$ python -q
>>> import numpy as np
>>> from numpy import linalg as LA
>>> np.set_printoptions(precision=1, suppress=True, linewidth=120, legacy="1.25")
>>> arr = np.array([[5.0, 0.0, 4.0], [0.0, 5.0, 0.0], [4.0, 0.0, 5.0]])
>>> # symmetric
>>> A2 = arr / LA.norm(arr, axis=1, keepdims=True)
>>> cov = A2 @ A2.T
>>> LA.norm(A2, axis=1)
array([1., 1., 1.])
>>> cov[2]
array([1., 0., 1.])
>>> O, r_ = LA.qr(arr)
>>> print(O @ r_)
[[5. 0. 4.]
 [0. 5. 0.]
 [4. 0. 5.]]
>>> print(np.abs(np.diag(r_)))
[6.4 5.  1.4]
>>> O.shape, r_.shape
((3, 3), (3, 3))
>>> Lm = LA.cholesky(arr)
>>> np.round(np.prod(np.diag(Lm)) ** 2, 1), np.round(LA.det(arr), 1)
(45.0, 45.0)
>>> print(Lm @ Lm.T)
[[5. 0. 4.]
 [0. 5. 0.]
 [4. 0. 5.]]
>>> arr / np.sqrt(np.outer(np.diag(arr), np.diag(arr)))
array([[1. , 0. , 0.8],
       [0. , 1. , 0. ],
       [0.8, 0. , 1. ]])
>>> LA.eigvalsh(arr).min() > 0
True
>>> evals, V = LA.eig(arr)
>>> np.sort(LA.eigvals(arr @ arr))
array([ 1., 25., 81.])
>>> print(np.sort(LA.eigvals(LA.inv(arr))))
[0.1 0.2 1. ]
>>> evals
array([9., 1., 5.])
>>> m1 = np.load("layer12.npy")
>>> m1
array([[-2. ,  1.6,  1.4, -0.8],
       [-1.3, -2.5,  0.5, -0.9],
       [-1.2,  0.4, -2.6, -0.9],
       [-1.4, -0.3, -0.3,  2.6]])
>>> LA.norm(m1, axis=0)
array([3., 3., 3., 3.])
>>> np.round(LA.pinv(m1), 1) + 0
array([[-0.2, -0.1, -0.1, -0.2],
       [ 0.2, -0.3,  0. ,  0. ],
       [ 0.2,  0.1, -0.3,  0. ],
       [-0.1, -0.1, -0.1,  0.3]])
>>> print(np.round(m1 @ m1.T, 1) + 0)
[[9. 0. 0. 0.]
 [0. 9. 0. 0.]
 [0. 0. 9. 0.]
 [0. 0. 0. 9.]]
>>> print(np.round(m1[:, 0] @ m1[:, 2], 1))
0.0
>>> np.allclose(m1 @ m1.T, m1.T @ m1)
True
>>> W = np.array([[2, 0, 2], [2, 1, 0], [0, 2, 2], [2, 2, 2]])
>>> b = np.array([1, -1, -1])
>>> hid = np.maximum(m1 @ W + b, 0)
>>> LA.matrix_rank(hid)
2
>>> hid
array([[0. , 1.8, 0. ],
       [0. , 0. , 0. ],
       [0. , 0. , 0. ],
       [2.8, 3.4, 0.8]])
>>> W2 = np.array([[-1, 1], [0, 0], [-2, -1]])
>>> (hid @ W2).round(6).argmax(axis=1)
array([0, 0, 0, 1])
